% python3 -q
>>> import numpy as np
>>> import numpy.linalg as la
>>> np.set_printoptions(precision=2, suppress=True, linewidth=120, floatmode="fixed")
>>> tidy = lambda a: np.round(a, 2) + 0
>>> data = np.load("out0.npy")
>>> print(tidy(data))
[[ 1.69 -0.10  0.29 -0.21  0.38 -0.19  0.61  0.05  0.47 -0.50  0.15 -0.17  0.35]
 [-0.10  1.85  0.33 -0.03 -0.51 -0.31 -0.19  0.27 -0.11  0.16 -0.80  0.43  0.02]
 [ 0.29  0.33  1.91  0.24  0.15  0.28  0.60  0.11  0.11 -0.45 -0.32  0.42  0.58]
 [-0.21 -0.03  0.24  1.89 -0.19 -0.10  0.46  0.04  0.16 -0.12 -0.64  0.66  0.10]
 [ 0.38 -0.51  0.15 -0.19  1.74 -0.17 -0.31  0.47 -0.19 -0.15 -0.56 -0.36  0.38]
 [-0.19 -0.31  0.28 -0.10 -0.17  1.75 -0.06 -0.35 -0.30  0.17  0.72 -0.05 -0.73]
 [ 0.61 -0.19  0.60  0.46 -0.31 -0.06  1.71 -0.10  0.01  0.60  0.38 -0.04  0.12]
 [ 0.05  0.27  0.11  0.04  0.47 -0.35 -0.10  2.23  0.57 -0.04 -0.45 -0.08 -0.25]
 [ 0.47 -0.11  0.11  0.16 -0.19 -0.30  0.01  0.57  2.42 -0.21 -0.19 -0.44 -0.89]
 [-0.50  0.16 -0.45 -0.12 -0.15  0.17  0.60 -0.04 -0.21  1.39  0.43  0.09 -0.55]
 [ 0.15 -0.80 -0.32 -0.64 -0.56  0.72  0.38 -0.45 -0.19  0.43  1.64  0.49 -0.19]
 [-0.17  0.43  0.42  0.66 -0.36 -0.05 -0.04 -0.08 -0.44  0.09  0.49  2.40  0.81]
 [ 0.35  0.02  0.58  0.10  0.38 -0.73  0.12 -0.25 -0.89 -0.55 -0.19  0.81  1.38]]
>>> # symmetric, so the eigenvalues are real
>>> w, evecs = la.eigvalsh(data)
Traceback (most recent call last):
  File "<python-input-7>", line 1, in <module>
    w, evecs = la.eigvalsh(data)
    ^^^^^^^^
ValueError: too many values to unpack (expected 2)
>>> w, evecs = la.eigh(data)
>>> print(np.unique(w.round(6) + 0, return_counts=True)[1])
[3 2 4 2 2]
>>> print(tidy(la.eigvalsh(data + -1 * np.eye(13))))
[-1.00 -1.00 -1.00  0.00  0.00  1.00  1.00  1.00  1.00  2.00  2.00  3.00  3.00]
>>> M = np.loadtxt("run19.csv", delimiter=",")
>>> print(M)
[[ 6.36 -3.60 -9.26  1.59 -1.71 -4.47  3.66]
 [ 3.11  0.48 -2.45  0.42 -1.56  0.76 -0.12]
 [-2.34  0.48  2.54 -0.23  0.69  0.45 -0.49]
 [ 9.04 -1.91 -9.30  2.41 -3.85 -2.43  2.85]]
>>> x0 = np.array([-6, -9, 9, 7, -3, -4, -4])
>>> print(np.sign((M @ x0).round(6)))
[-1.00 -1.00  1.00 -1.00]
>>> print(tidy(np.einsum("ij,j->i", M, x0)))
[-69.60 -39.97  29.06 -94.01]
>>> print(la.norm(M @ x0) <= la.norm(M, 2) * la.norm(x0) + 1e-9)
True
>>> print(tidy(M @ x0))
[-69.60 -39.97  29.06 -94.01]
>>> rng = np.random.default_rng(3312)
>>> M2 = M + rng.integers(-2, 3, (4, 1)) @ rng.integers(-2, 3, (1, 7))
>>> print(M2)
[[ 6.36 -3.60 -9.26  1.59 -1.71 -4.47  3.66]
 [ 3.11  2.48 -6.45  2.42 -1.56  2.76  1.88]
 [-2.34  1.48  0.54  0.77  0.69  1.45  0.51]
 [ 9.04 -1.91 -9.30  2.41 -3.85 -2.43  2.85]]
>>> print(tidy(M2 - M))
[[ 0.00  0.00  0.00  0.00  0.00  0.00  0.00]
 [ 0.00  2.00 -4.00  2.00  0.00  2.00  2.00]
 [ 0.00  1.00 -2.00  1.00  0.00  1.00  1.00]
 [ 0.00  0.00  0.00  0.00  0.00  0.00  0.00]]
>>> print(la.matrix_rank(M2 - M, tol=1e-8))
1
>>> print(tidy(la.svd(M2 - M, compute_uv=False)))
[6.32 0.00 0.00 0.00]
